% python3 -q
>>> import numpy as np
>>> import numpy.linalg as la
>>> np.set_printoptions(precision=3, suppress=True, linewidth=100, sign=" ")
>>> def tidy(a):
...     return np.round(a, 3) + 0
... 
>>> M = np.array([[2, 4, 3, 1, 4, -1, -2, 3, -2, 2, 0, -2],
...     [-1, 1, 0, -2, 1, -4, -5, 0, -5, -1, -3, -5],
...     [4, 6, 5, 3, 6, 1, 0, 5, 0, 4, 2, 0],
...     [3, 5, 4, 2, 5, 0, -1, 4, -1, 3, 1, -1],
...     [-2, 0, -1, -3, 0, -5, -6, -1, -6, -2, -4, -6]])
>>> [round(float(x), 3) for x in la.svd(M, compute_uv=False)[:3]]
[18.477, 16.811, 0.0]
>>> la.matrix_rank(M, rtol=0.1)
np.int64(2)
>>> la.cond(M) > 100
np.True_
>>> tidy(la.norm(M, 2) / la.norm(M))
np.float64(0.74)
>>> U, sig, Vh = la.svd(M)
>>> evecs = Vh[:(sig > 1e-8).sum()]
>>> rng = np.random.default_rng(20)
>>> x = M[0] + 4 * M[2] + rng.integers(2) * np.eye(12)[11]
>>> x
array([18., 28., 23., 13., 28.,  3., -2., 23., -2., 18.,  8., -1.])
>>> tidy(evecs.T @ evecs)
array([[ 0.1  ,  0.133,  0.117,  0.083,  0.133,  0.05 ,  0.033,  0.117,  0.033,  0.1  ,  0.067,
         0.033],
       [ 0.133,  0.233,  0.183,  0.083,  0.233, -0.017, -0.067,  0.183, -0.067,  0.133,  0.033,
        -0.067],
       [ 0.117,  0.183,  0.15 ,  0.083,  0.183,  0.017, -0.017,  0.15 , -0.017,  0.117,  0.05 ,
        -0.017],
       [ 0.083,  0.083,  0.083,  0.083,  0.083,  0.083,  0.083,  0.083,  0.083,  0.083,  0.083,
         0.083],
       [ 0.133,  0.233,  0.183,  0.083,  0.233, -0.017, -0.067,  0.183, -0.067,  0.133,  0.033,
        -0.067],
       [ 0.05 , -0.017,  0.017,  0.083, -0.017,  0.15 ,  0.183,  0.017,  0.183,  0.05 ,  0.117,
         0.183],
       [ 0.033, -0.067, -0.017,  0.083, -0.067,  0.183,  0.233, -0.017,  0.233,  0.033,  0.133,
         0.233],
       [ 0.117,  0.183,  0.15 ,  0.083,  0.183,  0.017, -0.017,  0.15 , -0.017,  0.117,  0.05 ,
        -0.017],
       [ 0.033, -0.067, -0.017,  0.083, -0.067,  0.183,  0.233, -0.017,  0.233,  0.033,  0.133,
         0.233],
       [ 0.1  ,  0.133,  0.117,  0.083,  0.133,  0.05 ,  0.033,  0.117,  0.033,  0.1  ,  0.067,
         0.033],
       [ 0.067,  0.033,  0.05 ,  0.083,  0.033,  0.117,  0.133,  0.05 ,  0.133,  0.067,  0.1  ,
         0.133],
       [ 0.033, -0.067, -0.017,  0.083, -0.067,  0.183,  0.233, -0.017,  0.233,  0.033,  0.133,
         0.233]])
>>> np.allclose(evecs.T @ evecs @ x, x)
False
>>> tidy(la.norm(x - evecs.T @ evecs @ x))
np.float64(0.876)
